$ python3 -q
>>> import numpy as np
>>> np.set_printoptions(precision=1, suppress=True, linewidth=100)
>>> data = np.load("test7.npy")
>>> data
array([[0, 0, 0, 1],
       [0, 0, 1, 0],
       [0, 1, 0, 0],
       [1, 0, 0, 0]])
>>> # symmetric
>>> np.linalg.matrix_power(data, 100)
array([[1, 0, 0, 0],
       [0, 1, 0, 0],
       [0, 0, 1, 0],
       [0, 0, 0, 1]])
>>> p = np.eye(4)[0]
>>> for _ in range(4):
...     p = p @ data
...     print(p.round(1))
... 
[0. 0. 0. 1.]
[1. 0. 0. 0.]
[0. 0. 0. 1.]
[1. 0. 0. 0.]
>>> np.linalg.pinv(data)
array([[0., 0., 0., 1.],
       [0., 0., 1., 0.],
       [0., 1., 0., 0.],
       [1., 0., 0., 0.]])
>>> np.linalg.svd(data, compute_uv=False)
array([1., 1., 1., 1.])
>>> data @ data.T
array([[1, 0, 0, 0],
       [0, 1, 0, 0],
       [0, 0, 1, 0],
       [0, 0, 0, 1]])
>>> np.sort(np.linalg.eigvals(data).real)
array([-1., -1.,  1.,  1.])
>>> np.flatnonzero(np.linalg.matrix_power((data != 0) + (data.T != 0) + np.eye(4), 4)[1])
array([1, 2])
>>> data @ data
array([[1, 0, 0, 0],
       [0, 1, 0, 0],
       [0, 0, 1, 0],
       [0, 0, 0, 1]])
>>> (np.linalg.matrix_power((data != 0) + (data.T != 0) + np.eye(4), 4) > 0).astype(int)
array([[1, 0, 0, 1],
       [0, 1, 1, 0],
       [0, 1, 1, 0],
       [1, 0, 0, 1]])
>>> np.round(np.linalg.det(data), 1)
np.float64(1.0)
>>> vals, vecs = np.linalg.eigh(data)
>>> x = np.array([6, 4, 6, 3])
>>> round(x @ data @ x / (x @ x), 1), vals[0], vals[-1]
(np.float64(0.9), np.float64(-1.0), np.float64(1.0))
>>> vecs * np.maximum(vals, 0) @ vecs.T
array([[0.5, 0. , 0. , 0.5],
       [0. , 0.5, 0.5, 0. ],
       [0. , 0.5, 0.5, 0. ],
       [0.5, 0. , 0. , 0.5]])
>>> x @ data @ x
np.int64(84)
>>> np.linalg.eigvalsh(data[1:, 1:])
array([-1.,  0.,  1.])
>>> x = np.array([-2, -1, -1, 1])
>>> (data * x).sum(axis=1)
array([ 1, -1, -1, -2])
>>> np.sign((data @ x).round(6))
array([ 1, -1, -1, -1])
>>> data @ x
array([ 1, -1, -1, -2])
>>> data * x
array([[ 0,  0,  0,  1],
       [ 0,  0, -1,  0],
       [ 0, -1,  0,  0],
       [-2,  0,  0,  0]])
>>> np.einsum("ij,j->i", data, x)
array([ 1, -1, -1, -2])
>>> arr = np.loadtxt("x.csv", delimiter=",")
>>> arr
array([[ 11.6, -10.2, -25. ],
       [  5. , -12.9,  -4.5],
       [ -4.1,   2.6,   1.1],
       [ -8.3,   3.5,   8.4],
       [  2. ,  -2. ,   7.3],
       [ -2.9,  -0.1,   7.3],
       [ -5.6,  -8.3,   6.8],
       [  3.8,  -0.3,  17.5],
       [ -3.6,   6. ,   9.9],
       [ 10.8,  -2.6,  -2.6],
       [  4.7, -11.9, -10. ],
       [  2.4, -10.3,  -2.4],
       [  0.9,  -6.5,   2. ],
       [ -8.7,   4.2,   1.4],
       [ -1.2,   5.1,  -3.1],
       [  4.8,  -7.2,   2.7],
       [  0.9, -11.5,  -0.2],
       [ -4. ,  -0.9, -21.7],
       [  5.2,   1. ,   3.4],
       [  2. , -12.8,   0.2],
       [ -8.9,  10.5,   3.7],
       [ -3.3,   2.3,  -8.5],
       [  3.7,  -2.1,  -0.5],
       [  0.7,  -1.5,   4. ],
       [  3.8, -10. ,  -3.4],
       [ -1.3,   5.7,  10. ],
       [ -5.6,   6.2,  -4.4],
       [-11.1,  10.4,  -6.2],
       [ -5.9,  -4.6,  19.7]])
>>> arr @ arr
Traceback (most recent call last):
  File "<python-input-30>", line 1, in <module>
    arr @ arr
    ~~~~^~~~~
ValueError: matmul: Input operand 1 has a mismatch in its core dimension 0, with gufunc signature (n?,k),(k,m?)->(n?,m?) (size 29 is different from 3)
>>> cov = arr.T @ arr
>>> (arr @ arr.T).shape
(29, 29)
>>> np.linalg.eigvalsh(cov)[::-1]
array([2891.8, 1645.3,  445.1])
>>> np.allclose(cov, cov.T)
True
>>> A = np.array([[6, 6, 5], [6, 6, 2], [5, 2, 4]])
>>> # symmetric
>>> round(float(np.linalg.eigvalsh(A).min()), 1)
-1.3
>>> np.all(np.linalg.eigvalsh(A) > 0)
np.False_
>>> [round(float(np.linalg.det(A[:i, :i])), 2) + 0 for i in range(1, 4)]
[6.0, 0.0, -54.0]
>>> rng = np.random.default_rng(152)
>>> idx = rng.permutation(3)
>>> idx
array([1, 2, 0])
>>> M2 = A[idx][:, idx]
>>> M2
array([[6, 2, 6],
       [2, 4, 5],
       [6, 5, 6]])
>>> np.allclose(M2, A)
False
>>> vals, vecs = np.linalg.eig(M2)
>>> np.sort(np.linalg.eigvals(M2.T))
array([-1.3,  2.9, 14.4])
>>> round(float(np.prod(vals)), 1)
-54.0
>>> vals
array([14.4,  2.9, -1.3])
>>> np.round(M2 @ vecs[:, 0] - vals[0] * vecs[:, 0], 1) + 0
array([0., 0., 0.])
>>> vals, vecs = np.linalg.eigh(A)
>>> np.round(vecs.T @ A @ vecs, 1) + 0
array([[-1.3,  0. ,  0. ],
       [ 0. ,  2.9,  0. ],
       [ 0. ,  0. , 14.4]])
>>> np.abs(vecs[:, -1]).round(6).argmax()
np.int64(0)
>>> vals
array([-1.3,  2.9, 14.4])
>>> vals.sum(), np.trace(A)
(np.float64(16.0), np.int64(16))
>>> np.linalg.svd(A, compute_uv=False)
array([14.4,  2.9,  1.3])
>>> F = np.load("out16.npy")
>>> F
array([[ 6, 19, 19],
       [ 0,  0,  0],
       [ 0,  0,  0],
       [ 0,  0,  0],
       [ 0,  0,  0],
       [ 0,  1,  1],
       [ 0,  0,  0],
       [ 6, 19, 19],
       [ 6, 19, 19],
       [ 4, 13, 13]])
>>> # column 2 repeats column 1
>>> try:
...     np.linalg.inv(F)
... except np.linalg.LinAlgError as e:
...     print("failed:", e)
... 
failed: Last 2 dimensions of the array must be square
>>> np.round(F @ np.linalg.pinv(F) @ F, 1) + 0
array([[ 6., 19., 19.],
       [ 0.,  0.,  0.],
       [ 0.,  0.,  0.],
       [ 0.,  0.,  0.],
       [ 0.,  0.,  0.],
       [ 0.,  1.,  1.],
       [ 0.,  0.,  0.],
       [ 6., 19., 19.],
       [ 6., 19., 19.],
       [ 4., 13., 13.]])
>>> np.abs(np.diag(np.linalg.qr(F)[1])) > 1e-9
array([ True,  True, False])
>>> np.unique(F.round(6), axis=0).shape
(4, 3)
>>> m1 = np.loadtxt("w.csv", delimiter=",")
>>> m1
array([[  2.4,  -3.2,   1. ],
       [  4.4,  17. ,  -5.6],
       [  3. ,  -2.1,   3.8],
       [  1. ,  -8.6,  -3.6],
       [  1.3,  -7.8,  -2.1],
       [  1.7,  -5.9,  -1. ],
       [  3. ,   6.4,  -4.6],
       [  2.1,  -7.6,   3.3],
       [  0.9,  -7.6,  -5.1],
       [  2.5,   0.7,  -2. ],
       [  2.9,   4.9,  -3.8],
       [  2.2,  -0.4,  -3. ],
       [  3.4,   5.6,  -0.8],
       [  3.6,   4.1,   1.9],
       [  3.2,  13.7, -10. ],
       [  2.4,   1.1,  -3.5],
       [  1.4,  -5.8,  -3.3],
       [  2.4,  -4.3,   2.1],
       [  3.7,   8.8,  -1.9],
       [  2.9,  -0.4,   1.9],
       [  3.6,  -2.3,   8.3],
       [  2.5,  -7.8,   6. ],
       [  1.6,  -2.9,  -5.1],
       [  3.2,   1.4,   2.4],
       [  2.6,  -4. ,   3.2],
       [  3.6,  14.2,  -8.4],
       [  1.6, -12.1,   4.4],
       [  3.8,   5.7,   1.6],
       [  1.9, -20. ,  14.2],
       [  2.3,  -1.8,  -1. ],
       [  4.6,  14.1,  -1.1]])
>>> dist = np.linalg.norm(arr[:, None] - arr[None], axis=-1)
>>> dist.shape
(29, 29)
>>> np.flatnonzero(dist[14] < dist.mean() / 2)
array([ 2, 14, 21, 26])
>>> dist[:5, :5]
array([[ 0. , 21.7, 33. , 41.2, 34.7],
       [21.7,  0. , 18.8, 24.7, 16.3],
       [33. , 18.8,  0. ,  8.5,  9.8],
       [41.2, 24.7,  8.5,  0. , 11.7],
       [34.7, 16.3,  9.8, 11.7,  0. ]])
>>> dist.mean(axis=1).argmax()
np.int64(0)
